$ python -q
>>> import numpy as np
>>> np.set_printoptions(precision=3, suppress=True, linewidth=100)
>>> M = np.load("sample5.npy")
>>> print(M)
[[4. 1. 1. 1.]
 [1. 4. 1. 1.]
 [1. 1. 4. 1.]
 [1. 1. 1. 4.]]
>>> # symmetric
>>> vals, vecs = np.linalg.eigh(M)
>>> x = np.array([1, -3, 2, -3])
>>> print(vecs * np.abs(vals) @ vecs.T)
[[4. 1. 1. 1.]
 [1. 4. 1. 1.]
 [1. 1. 4. 1.]
 [1. 1. 1. 4.]]
>>> print(np.abs(M).sum(axis=1).max(), round(float(np.abs(vals).max()), 3))
7.0 7.0
>>> print(vecs * np.maximum(vals, 0) @ vecs.T)
[[4. 1. 1. 1.]
 [1. 4. 1. 1.]
 [1. 1. 4. 1.]
 [1. 1. 1. 4.]]
>>> print((np.sign(vecs[:, -1].round(6)) == np.sign(vecs[0, -1].round(6))).astype(int))
[1 1 1 1]
>>> low = np.linalg.cholesky(M)
>>> print(M / np.sqrt(np.outer(np.diag(M), np.diag(M))))
[[1.   0.25 0.25 0.25]
 [0.25 1.   0.25 0.25]
 [0.25 0.25 1.   0.25]
 [0.25 0.25 0.25 1.  ]]
>>> print(low)
[[2.    0.    0.    0.   ]
 [0.5   1.936 0.    0.   ]
 [0.5   0.387 1.897 0.   ]
 [0.5   0.387 0.316 1.871]]
>>> print(np.linalg.eigvalsh(M).min() > 0)
True
>>> print(np.prod(np.diag(low)) ** 2, round(np.linalg.det(M), 3))
189.0 189.0
>>> print(low @ low.T)
[[4. 1. 1. 1.]
 [1. 4. 1. 1.]
 [1. 1. 4. 1.]
 [1. 1. 1. 4.]]
>>> r0 = np.array([-3, 2, -3, 3])
>>> Y = M + np.outer(r0, np.eye(4)[2])
>>> print(round(float(np.linalg.det(Y) / np.linalg.det(M)), 3), round(float(1 + np.linalg.solve(M, r0)[2]), 3))
0.048 0.048
>>> print(Y)
[[ 4.  1. -2.  1.]
 [ 1.  4.  3.  1.]
 [ 1.  1.  1.  1.]
 [ 1.  1.  4.  4.]]
>>> A = np.loadtxt("out0.csv", delimiter=",")
>>> print(A)
[[-7.056  4.921  1.109 -4.03   0.957]
 [-7.143  5.055  0.915 -4.038  0.993]
 [-7.004  4.986  0.949 -4.006  0.833]
 [-7.032  5.028  0.931 -4.072  0.949]
 [-6.992  5.018  1.122 -3.798  0.909]
 [-7.131  4.937  1.014 -3.952  1.082]
 [-6.934  5.066  0.801 -3.965  0.885]
 [ 8.93   5.015 -0.918 -4.816 -1.089]
 [ 9.08   4.822 -1.018 -4.849 -1.117]
 [ 9.012  4.984 -1.067 -5.132 -1.053]
 [ 9.015  4.947 -1.001 -5.032 -1.072]
 [ 8.982  5.06  -1.198 -5.2   -1.169]
 [ 8.978  4.995 -1.117 -5.174 -1.085]
 [ 9.042  5.078 -0.983 -4.947 -1.155]
 [-2.991  2.915  1.868 -1.019 -0.938]
 [-2.881  3.035  1.955 -1.135 -0.982]
 [-2.865  3.014  1.986 -1.012 -0.828]
 [-2.976  3.006  1.823 -0.698 -1.145]
 [-3.086  2.982  1.917 -0.985 -0.922]
 [-3.055  3.098  1.92  -1.041 -0.961]
 [-3.21   3.014  1.982 -0.928 -0.883]]
>>> Xs = A - A.mean(axis=0)
>>> vecs = np.linalg.svd(Xs)[2][:3]
>>> Y = Xs - Xs @ vecs.T @ vecs
>>> print(np.linalg.norm(Y, axis=1).round(6).argmax())
7
